$ python3 -q
>>> import numpy as np
>>> from numpy import linalg as LA
>>> np.set_printoptions(suppress=True, linewidth=160)
>>> rd = lambda a: np.round(a, 2) + 0
>>> f = np.array([9, 4, 9, -4, 5, 9])
>>> g = np.array([1, 3, 0, 3, 2])
>>> M = np.outer(f, g)
>>> print(M)
[[  9  27   0  27  18]
 [  4  12   0  12   8]
 [  9  27   0  27  18]
 [ -4 -12   0 -12  -8]
 [  5  15   0  15  10]
 [  9  27   0  27  18]]
>>> print(rd(M @ LA.pinv(M) @ M))
[[  9.  27.   0.  27.  18.]
 [  4.  12.   0.  12.   8.]
 [  9.  27.   0.  27.  18.]
 [ -4. -12.   0. -12.  -8.]
 [  5.  15.   0.  15.  10.]
 [  9.  27.   0.  27.  18.]]
>>> print(LA.lstsq(M[:-1].T, M[-1])[2])
1
>>> def softmax(z):
...     e = np.exp(z - z.max(axis=-1, keepdims=True))
...     return e / e.sum(axis=-1, keepdims=True)
... 
>>> print(rd(softmax(10 * M[2])))
[0.  0.5 0.  0.5 0. ]
>>> print(rd(softmax(M).sum(axis=1)))
[1. 1. 1. 1. 1. 1.]
>>> print(rd(softmax(M[2] + 3)))
[0.  0.5 0.  0.5 0. ]
>>> att = M @ M.T / np.sqrt(5)
>>> print(rd(softmax(att)))
[[0.33 0.   0.33 0.   0.   0.33]
 [0.33 0.   0.33 0.   0.   0.33]
 [0.33 0.   0.33 0.   0.   0.33]
 [0.   0.   0.   1.   0.   0.  ]
 [0.33 0.   0.33 0.   0.   0.33]
 [0.33 0.   0.33 0.   0.   0.33]]
>>> print(softmax(att)[2] @ M)
[ 9. 27.  0. 27. 18.]
>>> print(softmax(att).round(6).argmax(axis=1))
[0 0 0 3 0 0]
>>> print(rd(LA.norm(M, 2) / LA.norm(M)))
1.0
>>> print(LA.cond(M) > 100)
True
>>> print(rd(LA.norm(M, axis=0)))
[17.32 51.96  0.   51.96 34.64]
>>> print(LA.norm(M, axis=1).argmax())
0
>>> print(rd(LA.norm(M[4], 1)), rd(LA.norm(M[4], np.inf)))
45.0 15.0
>>> print(rd(LA.norm(M, "nuc")))
83.07
>>> K = np.loadtxt("sample12.csv", delimiter=",")
>>> print(K)
[[4. 5. 1. 1. 5. 5. 3. 1. 5. 5.]
 [0. 5. 4. 5. 3. 5. 3. 3. 0. 5.]
 [0. 0. 3. 1. 1. 0. 2. 3. 5. 2.]
 [0. 0. 0. 1. 0. 5. 1. 2. 4. 3.]
 [0. 0. 0. 0. 0. 4. 0. 0. 4. 0.]
 [0. 0. 0. 0. 0. 1. 3. 0. 1. 0.]
 [0. 0. 0. 0. 0. 0. 4. 1. 0. 4.]
 [0. 0. 0. 0. 0. 0. 0. 1. 0. 2.]
 [0. 0. 0. 0. 0. 0. 0. 0. 4. 2.]
 [0. 0. 0. 0. 0. 0. 0. 0. 0. 3.]]
>>> # rank 9
>>> print(rd(LA.norm(K[1], 1)), rd(LA.norm(K[1], np.inf)))
33.0 5.0
>>> print(LA.norm(K, axis=1).argmax())
0
>>> print(rd(LA.norm(K, axis=0)))
[4.   7.07 5.1  5.29 5.92 9.59 6.93 5.   9.95 9.8 ]
>>> print(rd(np.sort(np.abs(LA.eigvals(K)))))
[0. 1. 1. 1. 3. 3. 4. 4. 4. 5.]
>>> print(rd(LA.det(K)))
0.0
>>> print((K - K.T) / 2)
[[ 0.   2.5  0.5  0.5  2.5  2.5  1.5  0.5  2.5  2.5]
 [-2.5  0.   2.   2.5  1.5  2.5  1.5  1.5  0.   2.5]
 [-0.5 -2.   0.   0.5  0.5  0.   1.   1.5  2.5  1. ]
 [-0.5 -2.5 -0.5  0.   0.   2.5  0.5  1.   2.   1.5]
 [-2.5 -1.5 -0.5  0.   0.   2.   0.   0.   2.   0. ]
 [-2.5 -2.5  0.  -2.5 -2.   0.   1.5  0.   0.5  0. ]
 [-1.5 -1.5 -1.  -0.5  0.  -1.5  0.   0.5  0.   2. ]
 [-0.5 -1.5 -1.5 -1.   0.   0.  -0.5  0.   0.   1. ]
 [-2.5  0.  -2.5 -2.  -2.  -0.5  0.   0.   0.   1. ]
 [-2.5 -2.5 -1.  -1.5  0.   0.  -2.  -1.  -1.   0. ]]
>>> print(np.allclose(K, K.T))
False
